$ python3 -q
>>> import numpy as np
>>> import numpy.linalg as la
>>> np.set_printoptions(suppress=True, linewidth=120)
>>> def tidy(a):
...     return np.round(a, 2) + 0
... 
>>> E = np.array([[-2, 0, -6, 0], [-3, -1, -9, -3], [-18, 0, 8, 0], [-27, -9, 12, 4]])
>>> E
array([[ -2,   0,  -6,   0],
       [ -3,  -1,  -9,  -3],
       [-18,   0,   8,   0],
       [-27,  -9,  12,   4]])
>>> la.norm(E, axis=1).argmax()
np.int64(3)
>>> tidy(la.norm(E, axis=1))
array([ 6.32, 10.  , 19.7 , 31.14])
>>> tidy(la.norm(E, 1)), tidy(la.norm(E, np.inf))
(np.float64(50.0), np.float64(52.0))
>>> F = np.array([[-4, 4, -4, 4, -4, 4],
...     [-1, -2, -1, -2, -1, -2],
...     [-1, 0, -1, 0, -1, 0],
...     [-4, 4, -4, 4, -4, 4],
...     [-1, -2, -1, -2, -1, -2],
...     [-1, 0, -1, 0, -1, 0]])
>>> left, s, Vt = la.svd(F)
>>> np.argmax(s[:-1] / (s[1:] + 1e-6)) + 1
np.int64(2)
>>> tidy(s)
array([14.08,  5.46,  0.  ,  0.  ,  0.  ,  0.  ])
>>> A2 = left[:, :2] @ np.diag(s[:2]) @ Vt[:2]
>>> print(la.matrix_rank(F, rtol=0.05))
2
>>> tidy(np.abs(F - A2).max())
np.float64(0.0)
>>> la.matrix_rank(A2)
np.int64(2)
>>> rank = la.matrix_rank(F)
>>> print(rank)
2
>>> null = la.svd(F)[2][rank:].T
>>> [int(la.matrix_rank(F[:i])) for i in range(1, len(F) + 1)]
[1, 2, 2, 2, 2, 2]
>>> print([int(la.matrix_rank(np.delete(F, i, axis=0))) for i in range(6)])
[2, 2, 2, 2, 2, 2]
>>> left, s, Vt = la.svd(F)
>>> vecs = Vt[:(s > 1e-8).sum()]
>>> rng = np.random.default_rng(3250)
>>> vec = F[0] + 5 * F[4] + rng.integers(2) * np.eye(6)[5]
>>> vec
array([-9., -6., -9., -6., -9., -5.])
>>> la.matrix_rank(np.vstack([F, vec]))
np.int64(3)
>>> tidy(vecs.T @ vecs)
array([[0.33, 0.  , 0.33, 0.  , 0.33, 0.  ],
       [0.  , 0.33, 0.  , 0.33, 0.  , 0.33],
       [0.33, 0.  , 0.33, 0.  , 0.33, 0.  ],
       [0.  , 0.33, 0.  , 0.33, 0.  , 0.33],
       [0.33, 0.  , 0.33, 0.  , 0.33, 0.  ],
       [0.  , 0.33, 0.  , 0.33, 0.  , 0.33]])
>>> np.allclose(vecs.T @ vecs @ vec, vec)
False
>>> z = rng.permutation(6)
>>> print(z)
[3 2 5 1 0 4]
>>> A2 = F[z][:, z]
>>> np.diag(A2)
array([ 4, -1,  0, -2, -4, -1])
>>> tidy(np.sort(np.abs(la.eigvals(A2))))
array([0., 0., 0., 0., 0., 4.])
